% ipython --no-banner

In [1]: import numpy as np

In [2]: from numpy import linalg as LA

In [3]: np.set_printoptions(precision=3, suppress=True, linewidth=160, legacy="1.25")

In [4]: rnd = lambda a: np.round(a, 3) + 0

In [5]: W0 = np.loadtxt("data.csv", delimiter=",")

In [6]: print(W0)
[[ 1.  0.  5.  0.  0.  4.]
 [ 7.  0.  5.  0.  0.  6.]
 [10.  0.  5.  0.  0.  7.]
 [ 4.  0.  5.  0.  0.  5.]
 [ 1.  0.  5.  0.  0.  4.]
 [ 4.  0.  5.  0.  0.  5.]
 [ 4.  0.  5.  0.  0.  5.]
 [ 7.  0.  5.  0.  0.  6.]
 [ 4.  0.  5.  0.  0.  5.]
 [ 1.  0.  5.  0.  0.  4.]
 [ 7.  0.  5.  0.  0.  6.]
 [ 4.  0.  5.  0.  0.  5.]
 [ 7.  0.  5.  0.  0.  6.]
 [ 7.  0.  5.  0.  0.  6.]
 [ 7.  0.  5.  0.  0.  6.]
 [10.  0.  5.  0.  0.  7.]
 [10.  0.  5.  0.  0.  7.]
 [ 1.  0.  5.  0.  0.  4.]
 [ 1.  0.  5.  0.  0.  4.]
 [10.  0.  5.  0.  0.  7.]
 [10.  0.  5.  0.  0.  7.]]

In [7]: W = np.array([[3, 5, -9, -6, 1, -7],
   ...:     [4, 8, -3, 9, 2, 1],
   ...:     [-4, 0, 0, 5, 3, -7],
   ...:     [3, 1, -9, -1, 1, 3],
   ...:     [4, -9, -9, 9, 4, 3],
   ...:     [3, 6, 7, -6, 8, -5]])

In [8]: c = np.array([1, 0, 1, -1, 0, 3])

In [9]: act = np.maximum(W0 @ W + c, 0)

In [10]: print(rnd((act > 0).mean(axis=0)))
[0.762 1.    0.238 0.    1.    0.   ]

In [11]: basis = np.array([[1, 3, 3], [0, 3, 0], [2, 1, 0], [0, 1, 3], [2, 2, 1], [3, 3, 0]])

In [12]: print(act @ basis)
[[136. 203.  48.]
 [160. 413. 130.]
 [194. 534. 177.]
 [126. 292.  83.]
 [136. 203.  48.]
 [126. 292.  83.]
 [126. 292.  83.]
 [160. 413. 130.]
 [126. 292.  83.]
 [136. 203.  48.]
 [160. 413. 130.]
 [126. 292.  83.]
 [160. 413. 130.]
 [160. 413. 130.]
 [160. 413. 130.]
 [194. 534. 177.]
 [194. 534. 177.]
 [136. 203.  48.]
 [136. 203.  48.]
 [194. 534. 177.]
 [194. 534. 177.]]

In [13]: Uu, sv, VT = LA.svd(W0)

In [14]: vecs = VT[:(sv > 1e-8).sum()]

In [15]: rng = np.random.default_rng(52)

In [16]: x0 = W0[14] + -1 * W0[17] + rng.integers(2) * np.eye(6)[5]

In [17]: print(x0)
[6. 0. 0. 0. 0. 3.]

In [18]: print(rnd(vecs.T @ vecs))
[[ 0.933  0.    -0.148  0.     0.     0.202]
 [ 0.     0.     0.     0.     0.     0.   ]
 [-0.148  0.     0.674  0.     0.     0.445]
 [ 0.     0.     0.     0.     0.     0.   ]
 [ 0.     0.     0.     0.     0.     0.   ]
 [ 0.202  0.     0.445  0.     0.     0.394]]

In [19]: def softmax(z):
    ...:     e = np.exp(z - z.max(axis=-1, keepdims=True))
    ...:     return e / e.sum(axis=-1, keepdims=True)
    ...: 

In [20]: print(rnd(softmax(W0).sum(axis=1)))
[1. 1. 1. 1. 1. 1. 1. 1. 1. 1. 1. 1. 1. 1. 1. 1. 1. 1. 1. 1. 1.]

In [21]: att = W0 @ W0.T / np.sqrt(6)

In [22]: print(softmax(att).round(6).argmax(axis=1))
[2 2 2 2 2 2 2 2 2 2 2 2 2 2 2 2 2 2 2 2 2]

In [23]: r = LA.matrix_rank(W0)

In [24]: print(r)
2

In [25]: ns = LA.svd(W0)[2][r:].T

In [26]: print(np.allclose(W0 @ ns, 0))
True

In [27]: print([int(LA.matrix_rank(W0[:, :j + 1])) for j in range(6)])
[1, 1, 2, 2, 2, 2]

In [28]: print(LA.matrix_rank(W0.T @ W0), LA.matrix_rank(W0 @ W0.T))
2 2

In [29]: print(rnd(ns @ ns.T))
[[ 0.067  0.     0.148  0.     0.    -0.202]
 [ 0.     1.     0.     0.     0.     0.   ]
 [ 0.148  0.     0.326  0.     0.    -0.445]
 [ 0.     0.     0.     1.     0.     0.   ]
 [ 0.     0.     0.     0.     1.     0.   ]
 [-0.202  0.    -0.445  0.     0.     0.606]]

In [30]: A2 = np.array([[2, 0], [-2, -3], [1, -2], [-3, -3], [1, 2], [1, 1]])

In [31]: print(np.vstack([W0, A2.T]).shape)
(23, 6)

In [32]: A2 @ W0
Traceback (most recent call last):
  Cell In[32], line 1
    A2 @ W0
ValueError: matmul: Input operand 1 has a mismatch in its core dimension 0, with gufunc signature (n?,k),(k,m?)->(n?,m?) (size 21 is different from 2)


In [33]: print(LA.matrix_rank(np.vstack([W0, A2.T])))
4

In [34]: print(np.einsum("ik,kj->ji", W0, A2))
[[11. 25. 32. 18. 11. 18. 18. 25. 18. 11. 25. 18. 25. 25. 25. 32. 32. 11. 11. 32. 32.]
 [-6. -4. -3. -5. -6. -5. -5. -4. -5. -6. -4. -5. -4. -4. -4. -3. -3. -6. -6. -3. -3.]]

In [35]: print(np.einsum("ij,ij->i", W0, W0))
[ 42. 110. 174.  66.  42.  66.  66. 110.  66.  42. 110.  66. 110. 110. 110. 174. 174.  42.  42. 174. 174.]

In [36]: print(A2.T @ W0.T)
[[11. 25. 32. 18. 11. 18. 18. 25. 18. 11. 25. 18. 25. 25. 25. 32. 32. 11. 11. 32. 32.]
 [-6. -4. -3. -5. -6. -5. -5. -4. -5. -6. -4. -5. -4. -4. -4. -3. -3. -6. -6. -3. -3.]]

In [37]: print(W0 @ A2)
[[11. -6.]
 [25. -4.]
 [32. -3.]
 [18. -5.]
 [11. -6.]
 [18. -5.]
 [18. -5.]
 [25. -4.]
 [18. -5.]
 [11. -6.]
 [25. -4.]
 [18. -5.]
 [25. -4.]
 [25. -4.]
 [25. -4.]
 [32. -3.]
 [32. -3.]
 [11. -6.]
 [11. -6.]
 [32. -3.]
 [32. -3.]]

In [38]: mat = np.load("sample7.npy")

In [39]: print(mat)
[[-1  3 -2  3  0  2 -3 -1 -2  3  0 -3]
 [ 2  1  2 -3  2  1  0  1 -3  2 -2  2]
 [-1  3  1  2  1  1 -3 -3 -3 -2  0 -2]
 [ 3  3 -3 -2 -1  0  2 -1  1 -3  2  0]
 [-1  3  1 -1 -2  2 -2  2 -2 -2 -3  3]
 [ 2  3  1 -2  3  3  3 -1 -1 -1 -2  1]]

In [40]: mat @ mat
Traceback (most recent call last):
  Cell In[40], line 1
    mat @ mat
ValueError: matmul: Input operand 1 has a mismatch in its core dimension 0, with gufunc signature (n?,k),(k,m?)->(n?,m?) (size 6 is different from 12)


In [41]: gram = mat.T @ mat

In [42]: print(rnd(LA.eigvalsh(gram)[::-1]))
[97.421 94.021 57.688 36.61  19.405  8.855  0.     0.     0.     0.     0.     0.   ]

In [43]: T = np.stack([mat, -2 * mat, mat[::-1]])

In [44]: print(T.sum(axis=0))
[[ 3  0  3 -5  3  1  6  0  1 -4 -2  4]
 [-3  2 -1  2 -4  1 -2  1  1 -4 -1  1]
 [ 4  0 -4 -4 -2 -1  5  2  4 -1  2  2]
 [-4  0  4  4  2  1 -5 -2 -4  1 -2 -2]
 [ 3 -2  1 -2  4 -1  2 -1 -1  4  1 -1]
 [-3  0 -3  5 -3 -1 -6  0 -1  4  2 -4]]

In [45]: print(np.einsum("bij,cij->bc", T, T))
[[ 314 -628   22]
 [-628 1256  -44]
 [  22  -44  314]]

In [46]: print(rnd(LA.norm(T, axis=(1, 2))))
[17.72 35.44 17.72]

In [47]: print(LA.matrix_rank(T.reshape(3, -1)))
2
